$ python -q
>>> import numpy as np
>>> np.set_printoptions(suppress=True, linewidth=140)
>>> K = np.loadtxt("x.csv", delimiter=",")
>>> K
array([[ 0.3,  1. , -0.9, -0.2, -0.7, -0.8, -1. ,  0. ,  0.1],
       [ 0.3, -0.1, -0.1, -0.1,  0.1, -0.2, -0.2,  0.1,  0.1],
       [ 0.2,  0.4,  0.7, -0.8,  0.4,  0.2,  0.6,  0.4,  0. ],
       [ 0.6,  1.1, -1.1, -0.8,  0.4, -0.6, -1.1, -0.1,  0.3],
       [ 0.1,  0.2, -0.3,  0. , -0.2, -0.3, -0.6,  0.1,  0.1]])
>>> U, sv, VT = np.linalg.svd(K, full_matrices=False)
>>> sv.round(1)
array([3. , 1.5, 0.8, 0.4, 0.2])
>>> np.abs(U[:, 0]).round(6).argmax()
np.int64(3)
>>> np.round(U.T @ K @ VT.T, 1) + 0
array([[3. , 0. , 0. , 0. , 0. ],
       [0. , 1.5, 0. , 0. , 0. ],
       [0. , 0. , 0.8, 0. , 0. ],
       [0. , 0. , 0. , 0.4, 0. ],
       [0. , 0. , 0. , 0. , 0.2]])
>>> np.round(np.abs(VT[0]), 1) + 0
array([0.2, 0.5, 0.5, 0.2, 0.1, 0.3, 0.6, 0. , 0.1])
>>> A = np.load("test2.npy")
>>> A.round(1) + 0
array([[ 0. , -0.1,  0. ,  0. ,  0. ,  0. ],
       [-0.1,  0.7, -0.1,  0.3, -0.3, -0.1],
       [ 0. , -0.1,  0. ,  0. ,  0. ,  0. ],
       [ 0. ,  0.3,  0. ,  0.1, -0.1,  0. ],
       [ 0. , -0.3,  0. , -0.1,  0.1,  0. ],
       [ 0. , -0.1,  0. ,  0. ,  0. ,  0. ]])
>>> U, sv, VT = np.linalg.svd(A)
>>> V = VT[:(sv > 1e-8).sum()]
>>> rng = np.random.default_rng(5639)
>>> vec = A[2] + 3 * A[3] + rng.integers(2) * np.eye(6)[0]
>>> vec.round(1)
array([-0.1,  0.8, -0.1,  0.3, -0.3, -0.1])
>>> np.allclose(V.T @ V @ vec, vec)
True
>>> np.linalg.matrix_rank(np.vstack([A, vec]))
np.int64(1)
>>> np.round(np.diag(V.T @ V), 1) + 0
array([0. , 0.7, 0. , 0.1, 0.1, 0. ])
